% ipython --no-banner

In [1]: import numpy as np

In [2]: from numpy import linalg as LA

In [3]: np.set_printoptions(precision=2, suppress=True, linewidth=100, floatmode="fixed")

In [4]: M = np.array([[1, 0, 0],
   ...:     [5, 0, 0],
   ...:     [0, 0, 0],
   ...:     [1, 0, 0],
   ...:     [0, 0, 2],
   ...:     [0, 0, 1],
   ...:     [0, 0, 0],
   ...:     [0, 0, 0],
   ...:     [0, 5, 4],
   ...:     [0, 0, 0]])

In [5]: print(M)
[[1 0 0]
 [5 0 0]
 [0 0 0]
 [1 0 0]
 [0 0 2]
 [0 0 1]
 [0 0 0]
 [0 0 0]
 [0 5 4]
 [0 0 0]]

In [6]: Ac = M - M.mean(axis=1)
ValueError: operands could not be broadcast together with shapes (10,3) (10,) 


In [7]: Ac = M - M.mean(axis=0)

In [8]: left, sigma, Vh = LA.svd(Ac, full_matrices=False)

In [9]: sigma ** 2 / (sigma ** 2).sum()
Out[9]: array([0.63, 0.33, 0.04])

In [10]: np.abs(left[:, 0]).argmax()
Out[10]: np.int64(8)

In [11]: print(LA.matrix_rank(Ac))
3

In [12]: Vh[0] * np.sign(Vh[0, np.abs(Vh[0]).argmax()])
Out[12]: array([-0.34,  0.72,  0.61])

In [13]: E = np.loadtxt("run13.csv", delimiter=",")

In [14]: E
Out[14]: 
array([[ 0.76, -0.24, -0.05, -0.05, -0.33, -0.14, -0.05, -0.33, -0.33],
       [-0.24,  0.76, -0.05, -0.05, -0.33, -0.14, -0.05, -0.33, -0.33],
       [-0.05, -0.05,  0.99, -0.01, -0.07, -0.03, -0.01, -0.07, -0.07],
       [-0.05, -0.05, -0.01,  0.99, -0.07, -0.03, -0.01, -0.07, -0.07],
       [-0.33, -0.33, -0.07, -0.07,  0.53, -0.20, -0.07, -0.47, -0.47],
       [-0.14, -0.14, -0.03, -0.03, -0.20,  0.91, -0.03, -0.20, -0.20],
       [-0.05, -0.05, -0.01, -0.01, -0.07, -0.03,  0.99, -0.07, -0.07],
       [-0.33, -0.33, -0.07, -0.07, -0.47, -0.20, -0.07,  0.53, -0.47],
       [-0.33, -0.33, -0.07, -0.07, -0.47, -0.20, -0.07, -0.47,  0.53]])

In [15]: w, vecs = LA.eigh(E)

In [16]: x = np.array([2, 2, -2, 0, 2, -2, 2, -2, 0])

In [17]: np.round(vecs * np.maximum(w, 0) @ vecs.T, 2) + 0
Out[17]: 
array([[ 0.88, -0.12, -0.02, -0.02, -0.17, -0.07, -0.02, -0.17, -0.17],
       [-0.12,  0.88, -0.02, -0.02, -0.17, -0.07, -0.02, -0.17, -0.17],
       [-0.02, -0.02,  1.00,  0.00, -0.03, -0.01,  0.00, -0.03, -0.03],
       [-0.02, -0.02,  0.00,  1.00, -0.03, -0.01,  0.00, -0.03, -0.03],
       [-0.17, -0.17, -0.03, -0.03,  0.77, -0.10, -0.03, -0.23, -0.23],
       [-0.07, -0.07, -0.01, -0.01, -0.10,  0.96, -0.01, -0.10, -0.10],
       [-0.02, -0.02,  0.00,  0.00, -0.03, -0.01,  1.00, -0.03, -0.03],
       [-0.17, -0.17, -0.03, -0.03, -0.23, -0.10, -0.03,  0.77, -0.23],
       [-0.17, -0.17, -0.03, -0.03, -0.23, -0.10, -0.03, -0.23,  0.77]])

In [18]: np.round(np.abs(E).sum(axis=1).max(), 2), round(np.abs(w).max(), 2)
Out[18]: (np.float64(2.54), np.float64(1.0))

In [19]: LA.eigvalsh(E[1:, 1:])
Out[19]: array([-0.76,  1.00,  1.00,  1.00,  1.00,  1.00,  1.00,  1.00])

In [20]: x = np.array([2, 3, 3, 2, 2, 0, 4, 0, 3])

In [21]: rhs = E @ x

In [22]: b, lr = np.zeros(9), 1 / LA.norm(E, 2) ** 2

In [23]: for i in range(60):
    ...:     b -= lr * E.T @ (E @ b - rhs)
    ...:     if i % 10 == 0: print(i, round(LA.norm(E @ b - rhs), 2))
    ...: 
0 0.0
10 0.0
20 0.0
30 0.0
40 0.0
50 0.0

In [24]: np.round(LA.cond(E), 2)
Out[24]: np.float64(1.0)

In [25]: b.round(2) + 0
Out[25]: array([2.00, 3.00, 3.00, 2.00, 2.00, 0.00, 4.00, 0.00, 3.00])

In [26]: out = np.array([[1, 1, -1],
    ...:     [-1, -1, -1],
    ...:     [-1, -2, 1],
    ...:     [-1, 2, 1],
    ...:     [-1, -1, -2],
    ...:     [1, 1, 0],
    ...:     [-2, -2, 2],
    ...:     [0, 2, -1],
    ...:     [-1, -1, -1]])

In [27]: LA.matrix_rank(np.vstack([E, out.T]))
Out[27]: np.int64(9)

In [28]: np.einsum("ij,ij->", E, out)
ValueError: operands could not be broadcast together with remapped shapes [original->remapped]: (9,9)->(9,9) (9,3)->(9,3) 


In [29]: print(LA.matrix_rank(E @ out))
3

In [30]: np.einsum("ij,ij->i", E, E)
Out[30]: array([1.00, 1.00, 1.00, 1.00, 1.00, 1.00, 1.00, 1.00, 1.00])

In [31]: rng = np.random.default_rng(944302)

In [32]: lab = rng.permutation(9)

In [33]: print(lab)
[1 7 6 2 4 8 3 5 0]

In [34]: out = E[lab][:, lab]

In [35]: out
Out[35]: 
array([[ 0.76, -0.33, -0.05, -0.05, -0.33, -0.33, -0.05, -0.14, -0.24],
       [-0.33,  0.53, -0.07, -0.07, -0.47, -0.47, -0.07, -0.20, -0.33],
       [-0.05, -0.07,  0.99, -0.01, -0.07, -0.07, -0.01, -0.03, -0.05],
       [-0.05, -0.07, -0.01,  0.99, -0.07, -0.07, -0.01, -0.03, -0.05],
       [-0.33, -0.47, -0.07, -0.07,  0.53, -0.47, -0.07, -0.20, -0.33],
       [-0.33, -0.47, -0.07, -0.07, -0.47,  0.53, -0.07, -0.20, -0.33],
       [-0.05, -0.07, -0.01, -0.01, -0.07, -0.07,  0.99, -0.03, -0.05],
       [-0.14, -0.20, -0.03, -0.03, -0.20, -0.20, -0.03,  0.91, -0.14],
       [-0.24, -0.33, -0.05, -0.05, -0.33, -0.33, -0.05, -0.14,  0.76]])

In [36]: print(np.diag(out))
[0.76 0.53 0.99 0.99 0.53 0.53 0.99 0.91 0.76]

In [37]: r0 = np.array([1, -2, 1, 1, 2, -1, -1, 0, 1])

In [38]: J = r0[np.abs(np.subtract.outer(np.arange(9), np.arange(9)))]

In [39]: J
Out[39]: 
array([[ 1, -2,  1,  1,  2, -1, -1,  0,  1],
       [-2,  1, -2,  1,  1,  2, -1, -1,  0],
       [ 1, -2,  1, -2,  1,  1,  2, -1, -1],
       [ 1,  1, -2,  1, -2,  1,  1,  2, -1],
       [ 2,  1,  1, -2,  1, -2,  1,  1,  2],
       [-1,  2,  1,  1, -2,  1, -2,  1,  1],
       [-1, -1,  2,  1,  1, -2,  1, -2,  1],
       [ 0, -1, -1,  2,  1,  1, -2,  1, -2],
       [ 1,  0, -1, -1,  2,  1,  1, -2,  1]])

In [40]: gram = J.T @ J

In [41]: (J @ J.T).shape
Out[41]: (9, 9)

In [42]: np.diag(gram)
Out[42]: array([14, 17, 18, 18, 21, 18, 18, 17, 14])

In [43]: print(np.allclose(gram, gram.T))
True

In [44]: LA.matrix_rank(gram)
Out[44]: np.int64(9)

In [45]: W0 = np.loadtxt("w.csv", delimiter=",")

In [46]: W0
Out[46]: 
array([[ 0.00,  0.00,  0.00,  0.00,  0.00,  0.00],
       [ 1.00,  1.00,  0.00,  0.00,  0.00,  0.00],
       [ 0.00, -1.00, -1.00,  0.00,  0.00,  0.00],
       [-2.00,  0.00,  2.00, -1.00,  0.00,  0.00],
       [ 1.00, -2.00, -2.00,  2.00,  0.00,  0.00],
       [-2.00, -1.00,  2.00,  2.00,  1.00, -1.00]])

In [47]: np.sort(LA.eigvals(W0))
Out[47]: array([-1.00, -1.00, -1.00,  0.00,  0.00,  1.00])

In [48]: np.prod(np.diag(W0)), round(float(LA.det(W0)), 2)
Out[48]: (np.float64(-0.0), 0.0)

In [49]: LA.inv(W0)
LinAlgError: Singular matrix


In [50]: def softmax(z):
    ...:     e = np.exp(z - z.max(axis=-1, keepdims=True))
    ...:     return e / e.sum(axis=-1, keepdims=True)
    ...: 

In [51]: np.round(softmax(10 * W0[4]), 2) + 0
Out[51]: array([0.00, 0.00, 0.00, 1.00, 0.00, 0.00])

In [52]: scores = W0 @ W0.T / np.sqrt(6)

In [53]: softmax(scores).round(6).argmax(axis=1)
Out[53]: array([0, 1, 4, 3, 4, 5])

In [54]: np.round(softmax(scores), 2) + 0
Out[54]: 
array([[0.17, 0.17, 0.17, 0.17, 0.17, 0.17],
       [0.19, 0.42, 0.12, 0.08, 0.12, 0.06],
       [0.10, 0.07, 0.22, 0.04, 0.50, 0.07],
       [0.02, 0.01, 0.01, 0.74, 0.00, 0.22],
       [0.00, 0.00, 0.02, 0.00, 0.96, 0.00],
       [0.00, 0.00, 0.00, 0.02, 0.00, 0.97]])

In [55]: np.round(softmax(scores + np.triu(np.full(scores.shape, -np.inf), 1)), 2) + 0
Out[55]: 
array([[1.00, 0.00, 0.00, 0.00, 0.00, 0.00],
       [0.31, 0.69, 0.00, 0.00, 0.00, 0.00],
       [0.25, 0.17, 0.58, 0.00, 0.00, 0.00],
       [0.02, 0.01, 0.01, 0.95, 0.00, 0.00],
       [0.00, 0.00, 0.02, 0.00, 0.97, 0.00],
       [0.00, 0.00, 0.00, 0.02, 0.00, 0.97]])

In [56]: left, sigma, Vh = LA.svd(W0)

In [57]: np.argmax(sigma[:-1] / (sigma[1:] + 1e-6)) + 1
Out[57]: np.int64(5)

In [58]: out = left[:, :5] @ np.diag(sigma[:5]) @ Vh[:5]

In [59]: round(float(LA.norm(W0 - out, 2)), 2), np.round(sigma[5], 2)
Out[59]: (0.0, np.float64(0.0))

In [60]: out.round(2) + 0
Out[60]: 
array([[ 0.00,  0.00,  0.00,  0.00,  0.00,  0.00],
       [ 1.00,  1.00,  0.00,  0.00,  0.00,  0.00],
       [ 0.00, -1.00, -1.00,  0.00,  0.00,  0.00],
       [-2.00,  0.00,  2.00, -1.00,  0.00,  0.00],
       [ 1.00, -2.00, -2.00,  2.00,  0.00,  0.00],
       [-2.00, -1.00,  2.00,  2.00,  1.00, -1.00]])

In [61]: r0 = np.array([2, 0, 2])

In [62]: print(np.correlate(W0[0], W0[4], "full"))
[0.00 0.00 0.00 0.00 0.00 0.00 0.00 0.00 0.00 0.00 0.00]

In [63]: np.convolve(W0[0], r0)
Out[63]: array([0.00, 0.00, 0.00, 0.00, 0.00, 0.00, 0.00, 0.00])

In [64]: print(np.cross(W0[0, :3], W0[4, :3]))
[ 0.00  0.00 -0.00]

In [65]: np.array([np.convolve(row, r0, "same") for row in W0])
Out[65]: 
array([[ 0.00,  0.00,  0.00,  0.00,  0.00,  0.00],
       [ 2.00,  2.00,  2.00,  0.00,  0.00,  0.00],
       [-2.00, -2.00, -2.00, -2.00,  0.00,  0.00],
       [ 0.00,  0.00, -2.00,  4.00, -2.00,  0.00],
       [-4.00, -2.00,  0.00, -4.00,  4.00,  0.00],
       [-2.00,  0.00,  2.00,  6.00,  2.00,  2.00]])
